% python3 -q
>>> import numpy as np
>>> import numpy.linalg as la
>>> np.set_printoptions(suppress=True, linewidth=200)
>>> def tidy(a):
...     return np.round(a, 1) + 0
... 
>>> M = np.load("run5.npy")
>>> M
array([[-20.3,  11.7, -10. ,   9.3,  14. ,  -3.4],
       [-39.6,  15.9,  -0.2,   4.1,  15.7,   4. ],
       [-15. ,   0. ,  14.8,  -9.1,  -3.2,   8.7],
       [-24.8,  20.4, -25.4,  19.8,  24.8, -10.3],
       [-20.1,   4.4,  10.2,  -5. ,   2. ,   6.5],
       [-20. ,  11.8, -10.1,   8.6,  13.7,  -3.1],
       [-15.3,   4.4,   4.8,  -2. ,   3.2,   3.8],
       [ -5.2,   4.3,  -4.8,   3.7,   4.9,  -1.8],
       [-25.4,  -0.2,  24.7, -15.1,  -5.2,  15.4]])
>>> x = np.array([0, 7, 4, 0, 2, 6])
>>> rhs = M @ x
>>> tidy(la.pinv(M) @ M)
array([[1., 0., 0., 0., 0., 0.],
       [0., 1., 0., 0., 0., 0.],
       [0., 0., 1., 0., 0., 0.],
       [0., 0., 0., 1., 0., 0.],
       [0., 0., 0., 0., 1., 0.],
       [0., 0., 0., 0., 0., 1.]])
>>> rng = np.random.default_rng(32896)
>>> rhs = rhs + 0.1 * rng.normal(size=9)
>>> tidy(rhs)
array([ 49.4, 165.7, 105. ,  29.1, 114.6,  50.9,  79.2,   9.9, 179.2])
>>> b, *_ = la.lstsq(M, rhs)
>>> b.round()
array([-0.,  7.,  4.,  0.,  1.,  6.])
>>> tidy(b)
array([-0.2,  7.4,  3.9,  0.3,  1.1,  5.9])
>>> tidy(M.T @ (rhs - M @ b))
array([0., 0., 0., 0., 0., 0.])
>>> hat = M @ la.solve(M.T @ M, M.T)
>>> print(tidy(np.diag(hat)))
[0.8 0.8 0.6 0.8 0.7 0.8 0.5 0.2 0.8]
>>> print(tidy(hat))
[[ 0.8  0.1  0.1  0.   0.1  0.1 -0.2 -0.2 -0.1]
 [ 0.1  0.8 -0.2  0.1  0.1 -0.1  0.1  0.1  0.2]
 [ 0.1 -0.2  0.6  0.1  0.3  0.  -0.1  0.   0.3]
 [ 0.   0.1  0.1  0.8  0.   0.1 -0.1  0.3 -0.1]
 [ 0.1  0.1  0.3  0.   0.7 -0.1  0.3  0.  -0.2]
 [ 0.1 -0.1  0.   0.1 -0.1  0.8  0.3 -0.1  0.1]
 [-0.2  0.1 -0.1 -0.1  0.3  0.3  0.5  0.   0. ]
 [-0.2  0.1  0.   0.3  0.  -0.1  0.   0.2  0. ]
 [-0.1  0.2  0.3 -0.1 -0.2  0.1  0.   0.   0.8]]
>>> print(tidy(la.eigvalsh(hat)))
[0. 0. 0. 1. 1. 1. 1. 1. 1.]
>>> tidy(hat @ M[:, 3])
array([  9.3,   4.1,  -9.1,  19.8,  -5. ,   8.6,  -2. ,   3.7, -15.1])
